>>> import numpy as np
>>> np.set_printoptions(precision=2, suppress=True, linewidth=160)
>>> def rd(a):
...     return np.round(a, 2) + 0
... 
>>> W0 = np.loadtxt("x.csv", delimiter=",")
>>> W0
array([[ 0.41,  0.7 ,  0.8 , -0.79, -0.22],
       [-0.54, -0.73, -0.8 ,  0.81,  0.06],
       [-0.99, -0.98, -0.97,  0.99, -0.86],
       [ 0.35,  0.92,  0.98, -0.96, -0.75],
       [-0.96, -0.87, -0.74,  0.92, -0.87],
       [ 0.58, -0.82, -0.98,  0.91,  0.96],
       [ 0.9 ,  0.15, -0.56, -0.12,  0.95],
       [-1.  , -0.6 ,  0.65,  0.62, -1.  ],
       [ 0.72, -0.49, -0.88,  0.62,  0.93],
       [-0.63, -0.64, -0.64,  0.73, -0.27],
       [ 0.87,  0.24, -0.38, -0.24,  0.91],
       [-0.95, -0.99, -1.  ,  1.  ,  0.18],
       [-0.03, -0.24, -0.35,  0.29,  0.18],
       [ 0.73, -0.29, -0.77,  0.4 ,  0.91],
       [-0.98, -0.79, -0.35,  0.85, -0.96],
       [-0.38, -0.55, -0.63,  0.64,  0.04],
       [-0.92, -0.06,  0.7 ,  0.  , -0.97],
       [ 0.87, -0.71, -0.98,  0.83,  0.99],
       [-0.52, -0.65, -0.7 ,  0.74, -0.06],
       [-0.51, -0.54, -0.56,  0.63, -0.18],
       [ 0.58,  0.9 ,  0.96, -0.95, -0.45],
       [-0.95,  0.54,  0.97, -0.69, -1.  ],
       [-0.84,  0.56,  0.94, -0.7 , -0.97],
       [ 0.69,  0.34,  0.05, -0.38,  0.66],
       [ 0.26, -0.4 , -0.68,  0.49,  0.63],
       [ 0.99,  0.15, -0.88, -0.06,  1.  ],
       [-0.98, -0.97, -0.96,  0.99, -0.83],
       [ 0.95,  0.93,  0.91, -0.96,  0.71],
       [-0.45,  0.03,  0.32, -0.06, -0.58],
       [ 0.52,  0.96,  0.99, -0.99, -0.79],
       [-0.36, -0.43, -0.46,  0.51, -0.08],
       [-0.56, -0.82, -0.9 ,  0.89,  0.24],
       [-0.78,  0.56,  0.92, -0.69, -0.96],
       [ 0.71,  0.53,  0.39, -0.6 ,  0.55],
       [ 0.95,  0.91,  0.86, -0.95,  0.76],
       [ 0.78,  0.58,  0.4 , -0.65,  0.65]])
>>> x = np.array([0, 2, 0, 3, 1])
>>> np.linalg.norm(W0 @ x) <= np.linalg.norm(W0, 2) * np.linalg.norm(x) + 1e-9
np.True_
>>> W0 @ np.eye(5)[2]
array([ 0.8 , -0.8 , -0.97,  0.98, -0.74, -0.98, -0.56,  0.65, -0.88, -0.64, -0.38, -1.  , -0.35, -0.77, -0.35, -0.63,  0.7 , -0.98, -0.7 , -0.56,  0.96,
        0.97,  0.94,  0.05, -0.68, -0.88, -0.96,  0.91,  0.32,  0.99, -0.46, -0.9 ,  0.92,  0.39,  0.86,  0.4 ])
>>> G = np.cov(W0, rowvar=False)
>>> rd(G)
array([[ 0.57,  0.26,  0.05, -0.25,  0.44],
       [ 0.26,  0.44,  0.43, -0.47,  0.01],
       [ 0.05,  0.43,  0.58, -0.48, -0.22],
       [-0.25, -0.47, -0.48,  0.52,  0.02],
       [ 0.44,  0.01, -0.22,  0.02,  0.54]])
>>> rd(W0.std(axis=0))
array([0.74, 0.65, 0.75, 0.71, 0.72])
>>> rd(np.median(W0, axis=0))
array([-0.2 , -0.26, -0.42,  0.34, -0.01])
>>> rd(np.polyfit(W0[:, 0], W0[:, 3], 1))
array([-0.44,  0.09])
>>> rd(np.corrcoef(W0.T))
array([[ 1.  ,  0.51,  0.09, -0.46,  0.79],
       [ 0.51,  1.  ,  0.85, -1.  ,  0.02],
       [ 0.09,  0.85,  1.  , -0.87, -0.4 ],
       [-0.46, -1.  , -0.87,  1.  ,  0.03],
       [ 0.79,  0.02, -0.4 ,  0.03,  1.  ]])
>>> rd(np.corrcoef(W0[:, 0], W0[:, 3])[0, 1])
np.float64(-0.46)
>>> data = np.array([[-1, -2, 4, 3, 2, -1, -1, -3, -1, 1, -5, 5, 0, 3],
...     [-1, -3, 5, -2, 2, -3, -2, 0, 1, 2, -3, -2, -2, 5],
...     [1, 4, 5, -3, -5, -5, 2, 4, 0, 5, -5, 4, -1, 2],
...     [-1, -4, 4, -2, -5, 0, -5, -3, -5, 3, -5, 2, -5, 5],
...     [-5, 1, 2, 4, 1, -2, 2, 5, -4, -4, 1, -4, 4, 0],
...     [-1, -3, 2, 0, 1, 5, -4, -2, -1, 4, 5, -4, 0, 1],
...     [0, 2, -1, -2, 0, -4, 0, 0, 0, -5, -4, 2, 0, -4],
...     [3, -3, -5, 1, 2, 1, 2, 0, -5, -2, -2, 1, -5, 2],
...     [3, 1, -1, -1, -5, -1, 1, 4, 0, -3, -1, -5, 4, 1],
...     [4, -1, 1, -5, -3, -3, 4, 5, 1, 0, 2, -2, -2, 5]])
>>> data[:, 2] = 4 * data[:, 4]
>>> data
array([[ -1,  -2,   8,   3,   2,  -1,  -1,  -3,  -1,   1,  -5,   5,   0,   3],
       [ -1,  -3,   8,  -2,   2,  -3,  -2,   0,   1,   2,  -3,  -2,  -2,   5],
       [  1,   4, -20,  -3,  -5,  -5,   2,   4,   0,   5,  -5,   4,  -1,   2],
       [ -1,  -4, -20,  -2,  -5,   0,  -5,  -3,  -5,   3,  -5,   2,  -5,   5],
       [ -5,   1,   4,   4,   1,  -2,   2,   5,  -4,  -4,   1,  -4,   4,   0],
       [ -1,  -3,   4,   0,   1,   5,  -4,  -2,  -1,   4,   5,  -4,   0,   1],
       [  0,   2,   0,  -2,   0,  -4,   0,   0,   0,  -5,  -4,   2,   0,  -4],
       [  3,  -3,   8,   1,   2,   1,   2,   0,  -5,  -2,  -2,   1,  -5,   2],
       [  3,   1, -20,  -1,  -5,  -1,   1,   4,   0,  -3,  -1,  -5,   4,   1],
       [  4,  -1, -12,  -5,  -3,  -3,   4,   5,   1,   0,   2,  -2,  -2,   5]])
>>> data.reshape(-1, 2)
array([[ -1,  -2],
       [  8,   3],
       [  2,  -1],
       [ -1,  -3],
       [ -1,   1],
       [ -5,   5],
       [  0,   3],
       [ -1,  -3],
       [  8,  -2],
       [  2,  -3],
       [ -2,   0],
       [  1,   2],
       [ -3,  -2],
       [ -2,   5],
       [  1,   4],
       [-20,  -3],
       [ -5,  -5],
       [  2,   4],
       [  0,   5],
       [ -5,   4],
       [ -1,   2],
       [ -1,  -4],
       [-20,  -2],
       [ -5,   0],
       [ -5,  -3],
       [ -5,   3],
       [ -5,   2],
       [ -5,   5],
       [ -5,   1],
       [  4,   4],
       [  1,  -2],
       [  2,   5],
       [ -4,  -4],
       [  1,  -4],
       [  4,   0],
       [ -1,  -3],
       [  4,   0],
       [  1,   5],
       [ -4,  -2],
       [ -1,   4],
       [  5,  -4],
       [  0,   1],
       [  0,   2],
       [  0,  -2],
       [  0,  -4],
       [  0,   0],
       [  0,  -5],
       [ -4,   2],
       [  0,  -4],
       [  3,  -3],
       [  8,   1],
       [  2,   1],
       [  2,   0],
       [ -5,  -2],
       [ -2,   1],
       [ -5,   2],
       [  3,   1],
       [-20,  -1],
       [ -5,  -1],
       [  1,   4],
       [  0,  -3],
       [ -1,  -5],
       [  4,   1],
       [  4,  -1],
       [-12,  -5],
       [ -3,  -3],
       [  4,   5],
       [  1,   0],
       [  2,  -2],
       [ -2,   5]])
>>> data.reshape(2, -1)
array([[ -1,  -2,   8,   3,   2,  -1,  -1,  -3,  -1,   1,  -5,   5,   0,   3,  -1,  -3,   8,  -2,   2,  -3,  -2,   0,   1,   2,  -3,  -2,  -2,   5,   1,   4,
        -20,  -3,  -5,  -5,   2,   4,   0,   5,  -5,   4,  -1,   2,  -1,  -4, -20,  -2,  -5,   0,  -5,  -3,  -5,   3,  -5,   2,  -5,   5,  -5,   1,   4,   4,
          1,  -2,   2,   5,  -4,  -4,   1,  -4,   4,   0],
       [ -1,  -3,   4,   0,   1,   5,  -4,  -2,  -1,   4,   5,  -4,   0,   1,   0,   2,   0,  -2,   0,  -4,   0,   0,   0,  -5,  -4,   2,   0,  -4,   3,  -3,
          8,   1,   2,   1,   2,   0,  -5,  -2,  -2,   1,  -5,   2,   3,   1, -20,  -1,  -5,  -1,   1,   4,   0,  -3,  -1,  -5,   4,   1,   4,  -1, -12,  -5,
         -3,  -3,   4,   5,   1,   0,   2,  -2,  -2,   5]])
>>> T = data.reshape(10, 2, -1)
>>> np.einsum("ihd,jhd->hij", T, T).shape
(2, 10, 10)
>>> T[:, 0]
array([[ -1,  -2,   8,   3,   2,  -1,  -1],
       [ -1,  -3,   8,  -2,   2,  -3,  -2],
       [  1,   4, -20,  -3,  -5,  -5,   2],
       [ -1,  -4, -20,  -2,  -5,   0,  -5],
       [ -5,   1,   4,   4,   1,  -2,   2],
       [ -1,  -3,   4,   0,   1,   5,  -4],
       [  0,   2,   0,  -2,   0,  -4,   0],
       [  3,  -3,   8,   1,   2,   1,   2],
       [  3,   1, -20,  -1,  -5,  -1,   1],
       [  4,  -1, -12,  -5,  -3,  -3,   4]])
